$ python3 -q
>>> import numpy as np
>>> import numpy.linalg as la
>>> np.set_printoptions(precision=3, suppress=True, linewidth=120, sign=" ")
>>> def tidy(a):
...     return np.round(a, 3) + 0
... 
>>> K = np.load("run15.npy")
>>> K
array([[ 6, -5, -1, 10],
       [ 5, -6, -2,  9],
       [ 6, -5, -1, 10],
       [ 7, -4,  0, 11],
       [ 5, -6, -2,  9],
       [ 5, -6, -2,  9],
       [ 5, -6, -2,  9]])
>>> Uu, s, Vh = la.svd(K)
>>> np.argmax(s[:-1] / (s[1:] + 1e-6)) + 1
np.int64(2)
>>> Y = Uu[:, :2] @ np.diag(s[:2]) @ Vh[:2]
>>> print(la.matrix_rank(Y))
2
>>> Y = K[0, 0] * K[1:] - np.outer(K[1:, 0], K[0])
>>> Y
array([[  0, -11,  -7,   4],
       [  0,   0,   0,   0],
       [  0,  11,   7,  -4],
       [  0, -11,  -7,   4],
       [  0, -11,  -7,   4],
       [  0, -11,  -7,   4]])
>>> np.flatnonzero(~Y.round(6).any(axis=1))
array([ 1])
>>> tidy(K[:, 0] / K[0, 0])
array([ 1.   ,  0.833,  1.   ,  1.167,  0.833,  0.833,  0.833])
>>> E = np.loadtxt("arr.csv", delimiter=",")
>>> E
array([[-1., -2., -2.,  0.],
       [-2., -3.,  1.,  0.],
       [ 0., -2., -1.,  0.],
       [ 0.,  0.,  0.,  2.]])
>>> # 2 blocks once reordered
>>> rng = np.random.default_rng(6711)
>>> labels = rng.permutation(4)
>>> labels
array([ 2,  0,  3,  1])
>>> Y = E[labels][:, labels]
>>> np.trace(Y)
np.float64(-3.0)
>>> np.diag(Y)
array([-1., -1.,  2., -3.])
>>> Y = np.array([[2, 0, 2, 3, 0],
...     [2, 0, 5, 0, 3],
...     [1, 1, 3, 4, 1],
...     [2, 2, 4, 5, 3],
...     [2, 3, 0, 0, 4]])
>>> Y[-1] = Y[0]
>>> J = Y + 0.3 * np.eye(5)
>>> J
array([[ 2.3,  0. ,  2. ,  3. ,  0. ],
       [ 2. ,  0.3,  5. ,  0. ,  3. ],
       [ 1. ,  1. ,  3.3,  4. ,  1. ],
       [ 2. ,  2. ,  4. ,  5.3,  3. ],
       [ 2. ,  0. ,  2. ,  3. ,  0.3]])
>>> tidy(np.poly(J))
array([  1.  , -11.5 ,   3.9 , -39.57,  68.89, -17.12])
>>> tidy(la.eigvals(J).sum().real)
np.float64(11.5)
>>> tidy(la.det(J.T))
np.float64(17.12)
>>> (J + J.T) / 2
array([[ 2.3,  1. ,  1.5,  2.5,  1. ],
       [ 1. ,  0.3,  3. ,  1. ,  1.5],
       [ 1.5,  3. ,  3.3,  4. ,  1.5],
       [ 2.5,  1. ,  4. ,  5.3,  3. ],
       [ 1. ,  1.5,  1.5,  3. ,  0.3]])
>>> (J - J.T) / 2
array([[ 0. , -1. ,  0.5,  0.5, -1. ],
       [ 1. ,  0. ,  2. , -1. ,  1.5],
       [-0.5, -2. ,  0. ,  0. , -0.5],
       [-0.5,  1. ,  0. ,  0. ,  0. ],
       [ 1. , -1.5,  0.5,  0. ,  0. ]])
>>> np.allclose(J, J.T)
False
>>> np.trace(J)
np.float64(11.5)
>>> q, r_ = la.qr(J)
>>> np.allclose(r_.T @ r_, J.T @ J)
True
>>> tidy(abs(r_[0, 0])), tidy(la.norm(J[:, 0]))
(np.float64(4.277), np.float64(4.277))
>>> print(tidy(np.trace(q @ q.T)))
5.0
>>> tidy(q @ r_)
array([[ 2.3,  0. ,  2. ,  3. ,  0. ],
       [ 2. ,  0.3,  5. ,  0. ,  3. ],
       [ 1. ,  1. ,  3.3,  4. ,  1. ],
       [ 2. ,  2. ,  4. ,  5.3,  3. ],
       [ 2. ,  0. ,  2. ,  3. ,  0.3]])
>>> q.shape, r_.shape
((5, 5), (5, 5))
>>> u, v = J[1], J[4]
>>> print(u @ v)
14.9
>>> u @ u
np.float64(38.09)
>>> pr = (u @ v) / (u @ u) * u
>>> tidy(pr)
array([ 0.782,  0.117,  1.956,  0.   ,  1.174])
>>> tidy(la.norm(u + v) ** 2 + la.norm(u - v) ** 2)
np.float64(110.36)
>>> vec = np.array([5, 3, 4, 3, -5])
>>> y = J @ vec
>>> y
array([ 28.5,  15.9,  28.2,  32.9,  25.5])
>>> tidy(la.solve(J, y + J[:, 1]))
array([ 5.,  4.,  4.,  3., -5.])
>>> print(tidy(la.solve(J, J[:, 3])))
[ 0.  0.  0.  1.  0.]
>>> tidy(la.solve(J, y))
array([ 5.,  3.,  4.,  3., -5.])
>>> print(tidy(la.solve(J, -1 * y)))
[-5. -3. -4. -3.  5.]
>>> arr = np.load("block12.npy")
>>> print(arr)
[[ 7.  2.  1.  1.  0.  0.]
 [ 0. -4.  3.  2.  0. -3.]
 [ 0.  4.  1. -5. -2. -5.]
 [ 0. -1. -5.  4. -3. -4.]
 [ 0. -2. -2. -2. -3.  2.]
 [ 0. -4.  3. -3. -1.  0.]]
>>> tidy(la.norm(arr, 1)), tidy(la.norm(arr, np.inf))
(np.float64(17.0), np.float64(17.0))
>>> print(tidy(la.norm(arr, axis=1)))
[ 7.416  6.164  8.426  8.185  5.     5.916]
>>> def softmax(z):
...     e = np.exp(z - z.max(axis=-1, keepdims=True))
...     return e / e.sum(axis=-1, keepdims=True)
... 
>>> tidy(softmax(arr).sum(axis=1))
array([ 1.,  1.,  1.,  1.,  1.,  1.])
>>> scores = arr @ arr.T / np.sqrt(6)
>>> tidy(softmax(scores))
array([[ 1.   ,  0.   ,  0.   ,  0.   ,  0.   ,  0.   ],
       [ 0.   ,  1.   ,  0.   ,  0.   ,  0.   ,  0.   ],
       [ 0.   ,  0.   ,  1.   ,  0.   ,  0.   ,  0.   ],
       [ 0.   ,  0.   ,  0.   ,  1.   ,  0.   ,  0.   ],
       [ 0.   ,  0.   ,  0.   ,  0.   ,  0.996,  0.003],
       [ 0.   ,  0.001,  0.   ,  0.   ,  0.   ,  0.998]])
>>> labels = rng.permutation(5)
>>> Y = J[:, labels] * rng.choice([-1, 1], 5)
>>> Y
array([[ 3. , -0. , -0. , -2.3,  2. ],
       [ 0. , -0.3, -3. , -2. ,  5. ],
       [ 4. , -1. , -1. , -1. ,  3.3],
       [ 5.3, -2. , -3. , -2. ,  4. ],
       [ 3. , -0. , -0.3, -2. ,  2. ]])
>>> Uu, _, Vh = la.svd(J.T @ Y)
>>> tidy(Uu @ Vh)
array([[ 0.,  0.,  0., -1.,  0.],
       [ 0., -1.,  0.,  0.,  0.],
       [ 0.,  0.,  0.,  0.,  1.],
       [ 1.,  0.,  0.,  0.,  0.],
       [ 0.,  0., -1.,  0.,  0.]])
>>> tidy(la.lstsq(J, Y)[0])
array([[ 0.,  0.,  0., -1.,  0.],
       [ 0., -1.,  0.,  0.,  0.],
       [ 0.,  0.,  0.,  0.,  1.],
       [ 1.,  0.,  0.,  0.,  0.],
       [ 0.,  0., -1.,  0.,  0.]])
>>> np.argsort(-la.norm(arr, axis=0).round(6), kind="stable")[:3]
array([ 3,  1,  5])
>>> print([round(float(x), 3) for x in la.svd(arr, compute_uv=False)[:3]])
[8.932, 8.514, 7.761]
>>> m1 = np.load("data.npy")
>>> m1
array([[10, -3,  5,  8,  2, -3,  5,  1],
       [-3,  2, -1, -4, -1,  0, -3, -1],
       [ 5, -1,  6,  2, -1, -2,  0,  2],
       [ 8, -4,  2, 12,  4,  2,  8,  0],
       [ 2, -1, -1,  4,  2,  1,  3, -1],
       [-3,  0, -2,  2,  1,  5,  1, -1],
       [ 5, -3,  0,  8,  3,  1,  6,  0],
       [ 1, -1,  2,  0, -1, -1,  0,  2]])
>>> vals, V = la.eigh(m1)
>>> print(tidy(vals))
[  0.      0.      0.      0.      2.158   3.807  11.709  27.327]
>>> tidy(V.T @ m1 @ V)
array([[  0.   ,   0.   ,   0.   ,   0.   ,   0.   ,   0.   ,   0.   ,   0.   ],
       [  0.   ,   0.   ,   0.   ,   0.   ,   0.   ,   0.   ,   0.   ,   0.   ],
       [  0.   ,   0.   ,   0.   ,   0.   ,   0.   ,   0.   ,   0.   ,   0.   ],
       [  0.   ,   0.   ,   0.   ,   0.   ,   0.   ,   0.   ,   0.   ,   0.   ],
       [  0.   ,   0.   ,   0.   ,   0.   ,   2.158,   0.   ,   0.   ,   0.   ],
       [  0.   ,   0.   ,   0.   ,   0.   ,   0.   ,   3.807,   0.   ,   0.   ],
       [  0.   ,   0.   ,   0.   ,   0.   ,   0.   ,   0.   ,  11.709,   0.   ],
       [  0.   ,   0.   ,   0.   ,   0.   ,   0.   ,   0.   ,   0.   ,  27.327]])
>>> vals.sum(), np.trace(m1)
(np.float64(45.0), np.int64(45))
>>> tidy(V @ np.diag(vals) @ V.T)
array([[10., -3.,  5.,  8.,  2., -3.,  5.,  1.],
       [-3.,  2., -1., -4., -1.,  0., -3., -1.],
       [ 5., -1.,  6.,  2., -1., -2.,  0.,  2.],
       [ 8., -4.,  2., 12.,  4.,  2.,  8.,  0.],
       [ 2., -1., -1.,  4.,  2.,  1.,  3., -1.],
       [-3.,  0., -2.,  2.,  1.,  5.,  1., -1.],
       [ 5., -3.,  0.,  8.,  3.,  1.,  6.,  0.],
       [ 1., -1.,  2.,  0., -1., -1.,  0.,  2.]])
>>> tidy(V.T @ V)
array([[ 1.,  0.,  0.,  0.,  0.,  0.,  0.,  0.],
       [ 0.,  1.,  0.,  0.,  0.,  0.,  0.,  0.],
       [ 0.,  0.,  1.,  0.,  0.,  0.,  0.,  0.],
       [ 0.,  0.,  0.,  1.,  0.,  0.,  0.,  0.],
       [ 0.,  0.,  0.,  0.,  1.,  0.,  0.,  0.],
       [ 0.,  0.,  0.,  0.,  0.,  1.,  0.,  0.],
       [ 0.,  0.,  0.,  0.,  0.,  0.,  1.,  0.],
       [ 0.,  0.,  0.,  0.,  0.,  0.,  0.,  1.]])
>>> print(np.unique(vals.round(6) + 0, return_counts=True)[1])
[ 4  1  1  1  1]
>>> Uu, s, Vh = la.svd(m1)
>>> print(tidy(s))
[ 27.327  11.709   3.807   2.158   0.      0.      0.      0.   ]
>>> Y = Uu[:, :4] @ np.diag(s[:4]) @ Vh[:4]
>>> tidy(la.norm(m1 - Y) / la.norm(m1))
np.float64(0.0)
>>> tidy(np.abs(m1 - Y).max())
np.float64(0.0)
>>> vals, V = la.eigh(m1)
>>> vec = np.array([2, 1, 3, 2, 2, 0, 3, 1])
>>> vec @ m1 @ vec
np.int64(538)
>>> np.abs(m1).sum(axis=1).max(), tidy(np.abs(vals).max())
(np.int64(40), np.float64(27.327))
>>> tidy(m1 @ la.pinv(m1) @ m1)
array([[10., -3.,  5.,  8.,  2., -3.,  5.,  1.],
       [-3.,  2., -1., -4., -1.,  0., -3., -1.],
       [ 5., -1.,  6.,  2., -1., -2.,  0.,  2.],
       [ 8., -4.,  2., 12.,  4.,  2.,  8.,  0.],
       [ 2., -1., -1.,  4.,  2.,  1.,  3., -1.],
       [-3.,  0., -2.,  2.,  1.,  5.,  1., -1.],
       [ 5., -3.,  0.,  8.,  3.,  1.,  6.,  0.],
       [ 1., -1.,  2.,  0., -1., -1.,  0.,  2.]])
>>> np.abs(np.diag(la.qr(m1)[1])) > 1e-9
array([ True,  True,  True,  True, False, False, False, False])
>>> np.unique(m1.round(6), axis=0).shape
(8, 8)
>>> la.matrix_rank(m1, rtol=0.1)
np.int64(3)
>>> print(tidy(la.norm(m1, 2) / la.norm(m1)))
0.909
>>> mat = np.load("sample8.npy")
>>> mat
array([[ 11.,  -5.,  -5.,   1.],
       [ 13.,  -7.,  -5.,   1.],
       [ 13.,  -5.,  -7.,   1.],
       [ 18., -10., -10.,   4.]])
>>> hat = np.triu(np.array([[2, -3, -2, 0, -2],
...     [-3, -1, 1, -3, -1],
...     [3, 3, 3, 2, 3],
...     [3, -1, -2, -2, 1],
...     [0, -3, 3, -1, 3]]), 1) + np.eye(5)
>>> Y = hat @ J @ la.inv(hat)
>>> tidy(la.det(Y))
np.float64(17.12)
>>> la.matrix_rank(Y)
np.int64(5)
>>> labels = rng.permutation(4)
>>> labels
array([ 3,  0,  1,  2])
>>> Y = mat[labels][:, labels]
>>> np.trace(Y)
np.float64(1.0)
>>> np.diag(Y)
array([ 4., 11., -7., -7.])
>>> la.cond(mat) > 100
np.True_
>>> np.argsort(-la.norm(mat, axis=0).round(6), kind="stable")[:3]
array([ 0,  1,  2])
>>> T = np.stack([mat, -1 * mat, mat[::-1]])
>>> tidy(la.det(T))
array([ 24.,  24.,  24.])
>>> la.matrix_rank(T.reshape(3, -1))
np.int64(2)
>>> print(tidy(la.norm(T, axis=(1, 2))))
[ 34.641  34.641  34.641]
>>> T.sum(axis=0)
array([[ 18., -10., -10.,   4.],
       [ 13.,  -5.,  -7.,   1.],
       [ 13.,  -7.,  -5.,   1.],
       [ 11.,  -5.,  -5.,   1.]])
>>> Y = np.array([[1, 0], [-1, 1], [2, 2], [-2, -1], [1, 2], [1, 0], [-2, 0]])
>>> basis = np.array([[3, -4, 9, 2, 7, 7], [0, -2, -9, -7, 8, -1]])
>>> F = Y @ basis + 0.02 * rng.normal(size=(7, 6))
>>> tidy(F)
array([[  3.025,  -3.989,   8.993,   2.007,   6.998,   7.001],
       [ -2.993,   1.962, -17.96 ,  -9.022,   1.01 ,  -7.977],
       [  5.989, -11.979,  -0.003, -10.004,  30.016,  12.032],
       [ -6.01 ,  10.047,  -8.982,   2.997, -22.028, -13.029],
       [  3.003,  -8.   ,  -8.997, -12.02 ,  23.009,   4.977],
       [  3.01 ,  -4.02 ,   9.004,   1.984,   7.018,   6.994],
       [ -5.982,   7.991, -18.012,  -4.004, -14.01 , -13.971]])
>>> u, v = F[6], F[5]
>>> tidy(u @ v)
np.float64(-416.279)
>>> pr = (u @ v) / (u @ u) * u
>>> la.matrix_rank(np.outer(u, v))
np.int64(1)
>>> print(tidy(la.norm(u + v) ** 2 + la.norm(u - v) ** 2))
2079.912
